>>> import numpy as np
>>> np.set_printoptions(precision=1, suppress=True, linewidth=160)
>>> data = np.load("data.npy")
>>> data
array([[49, 21, 63, 35],
       [21,  9, 27, 15],
       [63, 27, 81, 45],
       [35, 15, 45, 25]])
>>> # symmetric
>>> vals, vecs = np.linalg.eigh(data)
>>> np.round(vecs.T @ vecs, 1) + 0
array([[1., 0., 0., 0.],
       [0., 1., 0., 0.],
       [0., 0., 1., 0.],
       [0., 0., 0., 1.]])
>>> np.abs(vecs[:, -1])
array([0.5, 0.2, 0.7, 0.4])
>>> vals.round(1) + 0
array([  0.,   0.,   0., 164.])
>>> X = np.load("out1.npy")
>>> X
array([[ 1, -2,  3],
       [-2,  1, -2],
       [ 3, -2,  1]])
>>> vals, vecs = np.linalg.eigh(X)
>>> x0 = np.array([2, 2, 0])
>>> np.linalg.eigvalsh(X[1:, 1:])
array([-1.,  3.])
>>> (np.sign(vecs[:, -1].round(6)) == np.sign(vecs[0, -1].round(6))).astype(int)
array([1, 0, 1])
>>> P = np.triu(np.array([[3, -1, 0], [3, 2, -1], [3, 3, 2]]), 1) + np.eye(3)
>>> M2 = P @ X @ np.linalg.inv(P)
>>> np.linalg.matrix_rank(M2)
np.int64(3)
>>> P @ X - X @ P
array([[ 2.,  0.,  0.],
       [-3.,  0.,  0.],
       [ 0.,  3., -2.]])
>>> M2
array([[ 3.,  0.,  5.],
       [-5., -2., -5.],
       [ 3.,  1.,  2.]])
>>> np.round(np.linalg.det(M2), 1)
np.float64(8.0)
>>> round(float(np.linalg.norm(X)), 1)
6.1
>>> X.sum(axis=1)
array([ 2, -3,  2])
>>> np.diff(X, axis=0)
array([[-3,  3, -5],
       [ 5, -3,  3]])
>>> X - X[0]
array([[ 0,  0,  0],
       [-3,  3, -5],
       [ 2,  0, -2]])
>>> X.mean(axis=0)
array([ 0.7, -1. ,  0.7])
>>> X.sum(axis=0)
array([ 2, -3,  2])
>>> (X + X.T) / 2
array([[ 1., -2.,  3.],
       [-2.,  1., -2.],
       [ 3., -2.,  1.]])
>>> X @ X
array([[ 14, -10,  10],
       [-10,   9, -10],
       [ 10, -10,  14]])
>>> np.allclose(X, X.T)
True
>>> np.sort(np.abs(np.linalg.eigvals(X)))
array([0.7, 2. , 5.7])
>>> (X - X.T) / 2
array([[0., 0., 0.],
       [0., 0., 0.],
       [0., 0., 0.]])
>>> round(np.linalg.det(X), 1)
np.float64(8.0)
>>> J = np.loadtxt("block1.csv", delimiter=",")
>>> J
array([[2.1, 3. , 0. ],
       [2. , 0.1, 1. ],
       [2. , 3. , 0.1]])
>>> O, vecs = np.linalg.qr(J[:, :1])[0], np.linalg.qr(J[:, 1:])[0]
>>> sig = np.linalg.svd(O.T @ vecs, compute_uv=False)
>>> np.round(np.linalg.norm(O @ O.T - vecs @ vecs.T, 2), 1)
np.float64(1.0)
>>> np.degrees(np.arccos(sig.clip(0, 1)))
array([3.4])
